$ python3 -q
>>> import numpy as np
>>> from numpy import linalg as LA
>>> np.set_printoptions(precision=4, suppress=True, linewidth=200)
>>> tidy = lambda a: np.round(a, 4) + 0
>>> m1 = np.loadtxt("a.csv", delimiter=",")
>>> m1
array([[ 0.,  1.,  0.],
       [ 0.,  0.,  0.],
       [ 0.,  2.,  0.],
       [-2., -1.,  1.]])
>>> # null space of dimension 1
>>> Uu, sv, vt = LA.svd(m1)
>>> tidy(sv)
array([2.7913, 1.7913, 0.    ])
>>> Y = Uu[:, :2] @ np.diag(sv[:2]) @ vt[:2]
>>> tidy(LA.norm(m1 - Y) / LA.norm(m1))
np.float64(0.0)
>>> LA.matrix_rank(m1, rtol=0.05)
np.int64(2)
>>> LA.matrix_rank(Y)
np.int64(2)
>>> tidy(LA.norm(m1 - Y, 2)), tidy(sv[2])
(np.float64(0.0), np.float64(0.0))
>>> Y = np.array([[-1, 0], [-1, -2], [-1, -2]])
>>> m1 @ Y
array([[-1., -2.],
       [ 0.,  0.],
       [-2., -4.],
       [ 2.,  0.]])
>>> np.einsum("ij,ij->i", m1, m1)
array([1., 0., 4., 6.])
>>> LA.matrix_rank(np.vstack([m1, Y.T]))
np.int64(3)
>>> np.einsum("ik,kj->ji", m1, Y)
array([[-1.,  0., -2.,  2.],
       [-2.,  0., -4.,  0.]])
>>> vec = np.array([1, 2, 2])
>>> a = np.maximum(m1 @ vec, 0)
>>> np.maximum(m1 @ (3 * vec), 0)
array([ 6.,  0., 12.,  0.])
>>> m1.T @ a
array([ 0., 10.,  0.])
>>> tidy(np.tanh(m1 @ vec))
array([ 0.964 ,  0.    ,  0.9993, -0.964 ])
>>> tidy(m1 @ LA.pinv(m1) @ m1)
array([[ 0.,  1.,  0.],
       [ 0.,  0.,  0.],
       [ 0.,  2.,  0.],
       [-2., -1.,  1.]])
>>> np.unique(m1.round(6), axis=0).shape
(4, 3)
>>> LA.lstsq(m1[:-1].T, m1[-1])[2]
np.int32(1)
>>> M = np.load("sample17.npy")
>>> tidy(M)
array([[0.75  , 0.25  , 0.    ],
       [0.3333, 0.3333, 0.3333],
       [0.5   , 0.    , 0.5   ]])
>>> vec = np.array([-6, 2, 7])
>>> tidy(M @ (2 * vec))
array([-8.,  2.,  1.])
>>> M @ np.ones(3)
array([1., 1., 1.])
>>> np.sign((M @ vec).round(6))
array([-1.,  1.,  1.])
>>> tidy(M * vec)
array([[-4.5   ,  0.5   ,  0.    ],
       [-2.    ,  0.6667,  2.3333],
       [-3.    ,  0.    ,  3.5   ]])
>>> (M @ vec).argmax()
np.int64(1)
>>> tidy(np.einsum("ij,j->i", M, vec))
array([-4. ,  1. ,  0.5])
>>> tidy((M * vec).sum(axis=1))
array([-4. ,  1. ,  0.5])
>>> tidy(np.poly(M))
array([ 1.    , -1.5833,  0.7083, -0.125 ])
>>> tidy(np.kron(np.eye(2, dtype=int), M))
array([[0.75  , 0.25  , 0.    , 0.    , 0.    , 0.    ],
       [0.3333, 0.3333, 0.3333, 0.    , 0.    , 0.    ],
       [0.5   , 0.    , 0.5   , 0.    , 0.    , 0.    ],
       [0.    , 0.    , 0.    , 0.75  , 0.25  , 0.    ],
       [0.    , 0.    , 0.    , 0.3333, 0.3333, 0.3333],
       [0.    , 0.    , 0.    , 0.5   , 0.    , 0.5   ]])
>>> tidy(np.einsum("ii->", M))
np.float64(1.5833)
>>> tidy(LA.det(2 * M)), tidy(LA.det(M))
(np.float64(1.0), np.float64(0.125))
>>> J = np.abs(np.array([[1, -3, 1, 0], [0, -2, -2, -1], [2, 1, 3, -3], [3, -2, 1, 2]])) + np.eye(4)
>>> J = J / J.sum(axis=1, keepdims=True)
>>> tidy(J)
array([[0.3333, 0.5   , 0.1667, 0.    ],
       [0.    , 0.5   , 0.3333, 0.1667],
       [0.2   , 0.1   , 0.4   , 0.3   ],
       [0.3333, 0.2222, 0.1111, 0.3333]])
>>> tidy(np.kron(np.eye(2, dtype=int), J))
array([[0.3333, 0.5   , 0.1667, 0.    , 0.    , 0.    , 0.    , 0.    ],
       [0.    , 0.5   , 0.3333, 0.1667, 0.    , 0.    , 0.    , 0.    ],
       [0.2   , 0.1   , 0.4   , 0.3   , 0.    , 0.    , 0.    , 0.    ],
       [0.3333, 0.2222, 0.1111, 0.3333, 0.    , 0.    , 0.    , 0.    ],
       [0.    , 0.    , 0.    , 0.    , 0.3333, 0.5   , 0.1667, 0.    ],
       [0.    , 0.    , 0.    , 0.    , 0.    , 0.5   , 0.3333, 0.1667],
       [0.    , 0.    , 0.    , 0.    , 0.2   , 0.1   , 0.4   , 0.3   ],
       [0.    , 0.    , 0.    , 0.    , 0.3333, 0.2222, 0.1111, 0.3333]])
>>> tidy(np.einsum("ii->", J))
np.float64(1.5667)
>>> tidy(LA.det(J.T))
np.float64(0.0228)
>>> tidy(LA.eigvals(J))
array([1.    +0.j    , 0.203 +0.3178j, 0.203 -0.3178j, 0.1606+0.j    ])
>>> tidy(LA.det(2 * J)), tidy(LA.det(J))
(np.float64(0.3654), np.float64(0.0228))
